In [1]: import numpy as np

In [2]: np.set_printoptions(precision=2, suppress=True, linewidth=140, floatmode="fixed")

In [3]: tidy = lambda a: np.round(a, 2) + 0

In [4]: Y = np.array([[1, 1], [1, -1]])

In [5]: rng = np.random.default_rng(8150)

In [6]: arr = np.kron(Y, np.kron(Y, Y))[rng.permutation(8)][:4]

In [7]: arr
Out[7]: 
array([[ 1, -1,  1, -1, -1,  1, -1,  1],
       [ 1,  1,  1,  1,  1,  1,  1,  1],
       [ 1,  1, -1, -1,  1,  1, -1, -1],
       [ 1, -1,  1, -1,  1, -1,  1, -1]])

In [8]: Y = arr / np.linalg.norm(arr, axis=1)
---------------------------------------------------------------------------
ValueError                                Traceback (most recent call last)
Cell In[8], line 1
----> 1 Y = arr / np.linalg.norm(arr, axis=1)

ValueError: operands could not be broadcast together with shapes (4,8) (4,) 

In [9]: Y = arr / np.linalg.norm(arr, axis=1, keepdims=True)

In [10]: cov = Y @ Y.T

In [11]: (cov - 2 * np.eye(4)).round(6).argmax(axis=1)
Out[11]: array([1, 0, 0, 0])

In [12]: np.degrees(np.arccos(np.clip(cov[2, 3], -1, 1)))
Out[12]: np.float64(90.0)

In [13]: np.argwhere(np.triu(np.abs(cov) > 0.95, 1))
Out[13]: array([], shape=(0, 2), dtype=int64)

In [14]: tidy(cov)
Out[14]: 
array([[1.00, 0.00, 0.00, 0.00],
       [0.00, 1.00, 0.00, 0.00],
       [0.00, 0.00, 1.00, 0.00],
       [0.00, 0.00, 0.00, 1.00]])

In [15]: Y = arr[0, 0] * arr[1:] - np.outer(arr[1:, 0], arr[0])

In [16]: Y
Out[16]: 
array([[ 0,  2,  0,  2,  2,  0,  2,  0],
       [ 0,  2, -2,  0,  2,  0,  0, -2],
       [ 0,  0,  0,  0,  2, -2,  2, -2]])

In [17]: arr[:, 0] / arr[0, 0]
Out[17]: array([1.00, 1.00, 1.00, 1.00])

In [18]: theta = np.radians(90)

In [19]: R = np.eye(8)

In [20]: R[7, 7] = R[5, 5] = np.cos(theta)

In [21]: R[7, 5], R[5, 7] = -np.sin(theta), np.sin(theta)

In [22]: tidy(R)
Out[22]: 
array([[ 1.00,  0.00,  0.00,  0.00,  0.00,  0.00,  0.00,  0.00],
       [ 0.00,  1.00,  0.00,  0.00,  0.00,  0.00,  0.00,  0.00],
       [ 0.00,  0.00,  1.00,  0.00,  0.00,  0.00,  0.00,  0.00],
       [ 0.00,  0.00,  0.00,  1.00,  0.00,  0.00,  0.00,  0.00],
       [ 0.00,  0.00,  0.00,  0.00,  1.00,  0.00,  0.00,  0.00],
       [ 0.00,  0.00,  0.00,  0.00,  0.00,  0.00,  0.00,  1.00],
       [ 0.00,  0.00,  0.00,  0.00,  0.00,  0.00,  1.00,  0.00],
       [ 0.00,  0.00,  0.00,  0.00,  0.00, -1.00,  0.00,  0.00]])

In [23]: Y = arr @ R.T

In [24]: tidy(np.linalg.det(R)), np.trace(R)
Out[24]: (np.float64(1.0), np.float64(6.0))

In [25]: W1 = np.array([[1, 2, 0, -2, 1, 1],
    ...:     [3, 2, 0, 3, 3, -3],
    ...:     [0, -2, -1, -2, 3, 3],
    ...:     [-3, 0, -3, 1, 0, 0],
    ...:     [-1, 0, 1, 1, -3, 3],
    ...:     [-1, 3, -1, -2, -3, -1],
    ...:     [1, 3, -3, 3, 0, -2],
    ...:     [0, 2, 3, 0, -3, 1]])

In [26]: b = np.array([3, -2, -2, 2, -3, 0])

In [27]: act = np.maximum(arr @ W1 + b, 0)

In [28]: (act > 0).mean(axis=0)
Out[28]: array([1.00, 0.50, 0.50, 0.25, 0.25, 0.75])

In [29]: act
Out[29]: 
array([[3, 0, 4, 0, 0, 6],
       [3, 8, 0, 4, 0, 2],
       [7, 2, 2, 0, 0, 0],
       [5, 0, 0, 0, 1, 8]])

In [30]: C = np.array([[1, -3], [3, 1], [0, -3], [0, -3], [1, 2], [3, 0]])

In [31]: act @ C
Out[31]: 
array([[ 21, -21],
       [ 33, -13],
       [ 13, -25],
       [ 30, -13]])

In [32]: W1 @ C
Out[32]: 
array([[ 11,   7],
       [  3, -10],
       [  6,  13],
       [ -3,  15],
       [  5,  -9],
       [  2,   9],
       [  4,   0],
       [  6, -13]])

In [33]: Y = act / np.linalg.norm(act, axis=1, keepdims=True)

In [34]: cov = Y @ Y.T

In [35]: tidy(np.degrees(np.arccos(np.clip(cov[0, 3], -1, 1))))
Out[35]: np.float64(31.76)

In [36]: (cov - 2 * np.eye(4)).round(6).argmax(axis=1)
Out[36]: array([3, 2, 1, 0])

In [37]: np.argwhere(np.triu(np.abs(cov) > 0.95, 1))
Out[37]: array([], shape=(0, 2), dtype=int64)

In [38]: tidy(np.linalg.norm(Y, axis=1))
Out[38]: array([1.00, 1.00, 1.00, 1.00])

In [39]: labels = rng.integers(0, 2, 3)

In [40]: E = np.array([[2, -2, 0], [0, -1, -2], [0, 2, 0]]) * (labels[:, None] == labels)

In [41]: E
Out[41]: 
array([[ 2,  0,  0],
       [ 0, -1, -2],
       [ 0,  2,  0]])

In [42]: # 2 groups of indices that never mix

In [43]: W1 = np.array([[1, 4, 4, 1], [1, 2, 4, 5], [2, 5, 0, 5]])

In [44]: b = np.array([2, 2, 2, 1])

In [45]: act = np.maximum(E @ W1 + b, 0)

In [46]: act
Out[46]: 
array([[ 4, 10, 10,  3],
       [ 0,  0,  0,  0],
       [ 4,  6, 10, 11]])

In [47]: np.linalg.matrix_rank(act)
Out[47]: np.int64(2)

In [48]: tidy((act > 0).mean(axis=0))
Out[48]: array([0.67, 0.67, 0.67, 0.67])

In [49]: C = np.array([[2, 3, -3], [-1, 3, 1], [2, 0, 0], [0, 0, -3]])

In [50]: W1 @ C
Out[50]: 
array([[  6,  15,  -2],
       [  8,   9, -16],
       [ -1,  21, -16]])

In [51]: Y = np.linalg.inv(E)

In [52]: tidy(np.linalg.inv(Y))
Out[52]: 
array([[ 2.00,  0.00,  0.00],
       [ 0.00, -1.00, -2.00],
       [ 0.00,  2.00,  0.00]])

In [53]: tidy(np.linalg.det(E) * np.linalg.det(Y))
Out[53]: np.float64(1.0)

In [54]: tidy(np.linalg.det(E) * Y)
Out[54]: 
array([[ 4.00,  0.00,  0.00],
       [ 0.00,  0.00,  4.00],
       [ 0.00, -4.00, -2.00]])

In [55]: E @ Y
Out[55]: 
array([[1.00, 0.00, 0.00],
       [0.00, 1.00, 0.00],
       [0.00, 0.00, 1.00]])

In [56]: Y
Out[56]: 
array([[ 0.50,  0.00,  0.00],
       [ 0.00,  0.00,  0.50],
       [-0.00, -0.50, -0.25]])

In [57]: r0, v = E[0], E[1]

In [58]: r0 @ r0
Out[58]: np.int64(4)

In [59]: p = (r0 @ v) / (r0 @ r0) * r0

In [60]: p
Out[60]: array([0.00, 0.00, 0.00])

In [61]: sv = 3 * 0.5 ** np.arange(5)

In [62]: feats = rng.normal(size=(21, 5)) * rng.permutation(sv)

In [63]: tidy(feats)
Out[63]: 
array([[ 0.20,  0.79, -1.11, -0.25, -0.44],
       [ 0.44,  0.75,  1.08, -0.20,  0.36],
       [ 0.11,  2.19,  1.64, -0.06, -0.50],
       [ 0.08, -3.25, -2.95,  0.00,  0.22],
       [ 0.32,  0.25, -4.23,  0.04,  0.34],
       [ 0.08,  1.31, -1.10, -0.06,  0.14],
       [ 0.39,  0.92,  2.65,  0.32,  1.20],
       [-0.01,  1.32,  4.23, -0.17,  0.85],
       [-0.10,  2.04, -3.95,  0.07,  0.50],
       [ 0.10, -0.21, -3.32,  0.02, -0.74],
       [ 0.33, -2.61, -1.62,  0.07, -0.52],
       [ 0.50, -0.55, -4.09,  0.05, -0.27],
       [-0.60, -1.63,  1.81, -0.03,  0.16],
       [ 0.60, -1.65,  3.25,  0.03, -0.74],
       [-0.13,  2.55, -1.10, -0.10,  0.92],
       [ 0.03, -0.84, -4.34,  0.09, -0.39],
       [-0.10,  1.28, -1.83, -0.31,  0.10],
       [-0.44,  1.51, -5.54,  0.18,  0.28],
       [ 0.12, -1.24,  2.84,  0.05, -0.21],
       [ 0.30, -1.20, -2.49, -0.02,  0.47],
       [-0.17, -2.67,  1.84, -0.06,  0.75]])

In [64]: Ac = feats - feats.mean(axis=0)

In [65]: evecs = np.linalg.svd(Ac)[2][:2]

In [66]: Y = Ac - Ac @ evecs.T @ evecs

In [67]: tidy(np.diag(evecs.T @ evecs))
Out[67]: array([0.00, 0.99, 1.00, 0.00, 0.01])

In [68]: tidy(np.linalg.norm(Y) / np.linalg.norm(Ac))
Out[68]: np.float64(0.18)

In [69]: Ac = feats - feats.mean(axis=0)

In [70]: left, sv, Vh = np.linalg.svd(Ac, full_matrices=False)

In [71]: tidy(np.abs(Vh[-1]))
Out[71]: array([0.10, 0.02, 0.01, 0.99, 0.06])

In [72]: (np.sign(left[:, 0]) == np.sign(left[0, 0])).astype(int)
Out[72]: array([1, 0, 0, 1, 1, 1, 0, 0, 1, 1, 1, 1, 0, 0, 1, 1, 1, 1, 0, 1, 0])

In [73]: np.linalg.matrix_rank(Ac)
Out[73]: np.int64(5)

In [74]: np.abs(left[:, 0]).argmax()
Out[74]: np.int64(7)
